In [1]: import numpy as np

In [2]: from numpy import linalg as LA

In [3]: np.set_printoptions(precision=3, suppress=True, linewidth=160)

In [4]: W0 = np.array([[-2, 0, -1, 2], [2, 0, 2, -2], [2, 2, 2, -1]])

In [5]: print(W0)
[[-2  0 -1  2]
 [ 2  0  2 -2]
 [ 2  2  2 -1]]

In [6]: f, v = W0[2], W0[1]

In [7]: print(f @ f)
13

In [8]: print(f @ v)
10

In [9]: p = (f @ v) / (f @ f) * f

In [10]: print(np.outer(f, v))
[[ 4  0  4 -4]
 [ 4  0  4 -4]
 [ 4  0  4 -4]
 [-2  0 -2  2]]

In [11]: print(round(float((v - p) @ f), 3))
-0.0

In [12]: print(np.round(LA.norm(f + v) ** 2 + LA.norm(f - v) ** 2, 3))
50.0

In [13]: print(v - p)
[ 0.462 -1.538  0.462 -1.231]

In [14]: print(p)
[ 1.538  1.538  1.538 -0.769]

In [15]: M2 = W0 / np.sqrt((W0 ** 2).mean(axis=1, keepdims=True))

In [16]: print(LA.norm(M2, axis=1))
[2. 2. 2.]

In [17]: print(LA.matrix_rank(W0 - W0.mean(axis=1, keepdims=True)))
3

In [18]: rng = np.random.default_rng(2027)

In [19]: M2 = W0 + rng.integers(-2, 3, (3, 2)) @ rng.integers(-2, 3, (2, 4))

In [20]: print(M2)
[[-4 -2 -1  4]
 [ 1 -1 -3 -1]
 [ 0  0 -2  1]]

In [21]: print(LA.matrix_rank(M2 - W0, tol=1e-8))
2

In [22]: print(np.round(LA.svd(M2 - W0, compute_uv=False), 3) + 0)
[7.588 3.228 0.   ]

In [23]: t = np.radians(15)

In [24]: r_ = np.eye(4)

In [25]: r_[3, 3] = r_[2, 2] = np.cos(t)

In [26]: r_[3, 2], r_[2, 3] = -np.sin(t), np.sin(t)

In [27]: print(r_)
[[ 1.     0.     0.     0.   ]
 [ 0.     1.     0.     0.   ]
 [ 0.     0.     0.966  0.259]
 [ 0.     0.    -0.259  0.966]]

In [28]: M2 = W0 @ r_.T

In [29]: print(np.allclose(W0 @ W0.T, M2 @ M2.T))
True

In [30]: print(round(float(LA.det(r_)), 3), round(float(np.trace(r_)), 3))
1.0 3.932

In [31]: print(M2)
[[-2.     0.    -0.448  2.191]
 [ 2.     0.     1.414 -2.449]
 [ 2.     2.     1.673 -1.484]]

In [32]: print(np.abs(M2 - W0).max(axis=0))
[0.    0.    0.586 0.484]
